>>> import numpy as np
>>> from numpy import linalg as LA
>>> np.set_printoptions(precision=2, suppress=True, linewidth=120)
>>> rnd = lambda a: np.round(a, 2) + 0
>>> K = np.loadtxt("run4.csv", delimiter=",")
>>> rnd(K)
array([[ 37.7 ,   7.77,  53.74, -27.91,  57.53,  -2.13, -69.38,   0.03],
       [ 32.54,   3.97,  49.18, -26.22,  49.42,  -4.26, -58.72,   0.55],
       [ 25.68,  -0.74,  42.5 , -23.5 ,  38.55,  -6.71, -44.38,   1.02],
       [ 16.79,  -5.85,  32.19, -18.73,  24.29,  -8.81, -25.54,   1.08],
       [ 14.98,  -6.65,  29.73, -17.49,  21.36,  -8.99, -21.68,   0.98],
       [ 11.42,  -7.8 ,  24.31, -14.61,  15.56,  -8.92, -14.09,   0.62],
       [  8.05,  -8.01,  18.1 , -11.06,  10.07,  -8.02,  -7.09,   0.01],
       [  7.6 ,  -7.93,  17.16, -10.5 ,   9.36,  -7.8 ,  -6.21,  -0.09],
       [  6.52,  -7.57,  14.73,  -9.03,   7.63,  -7.14,  -4.14,  -0.37],
       [  6.15,  -7.38,  13.84,  -8.48,   7.05,  -6.86,  -3.47,  -0.48],
       [  5.72,  -7.12,  12.79,  -7.83,   6.39,  -6.5 ,  -2.73,  -0.6 ],
       [  2.78,  -3.65,   4.83,  -2.78,   2.42,  -2.84,   0.49,  -1.15],
       [  2.35,  -2.96,   3.77,  -2.12,   1.98,  -2.24,   0.56,  -1.09],
       [  1.89,  -2.25,   2.77,  -1.51,   1.54,  -1.65,   0.54,  -0.98],
       [  1.33,  -1.47,   1.75,  -0.9 ,   1.06,  -1.03,   0.43,  -0.76],
       [  0.44,  -0.42,   0.48,  -0.22,   0.34,  -0.27,   0.15,  -0.28],
       [ -3.19,   1.63,  -1.81,   0.37,  -2.52,   0.66,  -0.72,   2.44],
       [ -3.44,   1.69,  -1.88,   0.34,  -2.73,   0.65,  -0.74,   2.65],
       [ -7.51,   1.68,  -2.24,  -0.67,  -6.2 ,  -0.3 ,  -0.55,   6.06],
       [-18.79,  -2.35,  -0.68,  -5.45, -16.82,  -6.01,   3.36,  15.4 ],
       [-28.93,  -7.98,   1.6 , -10.44, -27.03, -12.57,   9.04,  23.52],
       [-46.02, -19.28,   5.86, -19.2 , -45.01, -24.79,  20.96,  36.74],
       [-61.72, -30.73,   9.87, -27.33, -62.04, -36.65,  33.47,  48.52],
       [-70.26, -37.24,  12.05, -31.76, -71.46, -43.26,  40.71,  54.82],
       [-80.85, -45.5 ,  14.72, -37.23, -83.23, -51.56,  50.02,  62.53],
       [-85.58, -49.25,  15.9 , -39.67, -88.52, -55.3 ,  54.28,  65.95]])
>>> f = np.array([9, 5])
>>> rnd(np.convolve(K[24], f))
array([-727.62, -813.7 ,  -95.01, -261.45, -935.18, -880.18,  192.35,  812.85,  312.65])
>>> rnd(np.cross(K[24, :3], K[6, :3]))
array([-705.42, 1581.39, 1013.4 ])
>>> x = np.array([4, 3, 3, 3, 4, 4, 1, 3])
>>> rnd(K @ np.eye(8)[6])
array([-69.38, -58.72, -44.38, -25.54, -21.68, -14.09,  -7.09,  -6.21,  -4.14,  -3.47,  -2.73,   0.49,   0.56,   0.54,
         0.43,   0.15,  -0.72,  -0.74,  -0.55,   3.36,   9.04,  20.96,  33.47,  40.71,  50.02,  54.28])
>>> LA.norm(K @ x) <= LA.norm(K, 2) * LA.norm(x) + 1e-9
np.True_
>>> Uu, sv, VT = LA.svd(K)
>>> rnd(sv)
array([332.16, 169.33,  36.14,   0.  ,   0.  ,   0.  ,   0.  ,   0.  ])
>>> Y = Uu[:, :3] @ np.diag(sv[:3]) @ VT[:3]
>>> LA.matrix_rank(K, rtol=0.05)
np.int64(3)
>>> LA.matrix_rank(Y)
np.int64(3)
>>> rnd(LA.norm(K - Y, 2)), rnd(sv[3])
(np.float64(0.0), np.float64(0.0))
>>> m1 = np.load("a.npy")
>>> m1
array([[ 5,  6,  7,  8,  9],
       [10, 11, 12, 13, 14],
       [15, 16, 17, 18, 19],
       [20, 21, 22, 23, 24],
       [25, 26, 27, 28, 29],
       [30, 31, 32, 33, 34],
       [35, 36, 37, 38, 39],
       [40, 41, 42, 43, 44],
       [45, 46, 47, 48, 49]])
>>> Y = m1 / LA.norm(m1, axis=1, keepdims=True)
>>> gram = Y @ Y.T
>>> rnd(np.degrees(np.arccos(np.clip(gram[3, 2], -1, 1))))
np.float64(1.08)
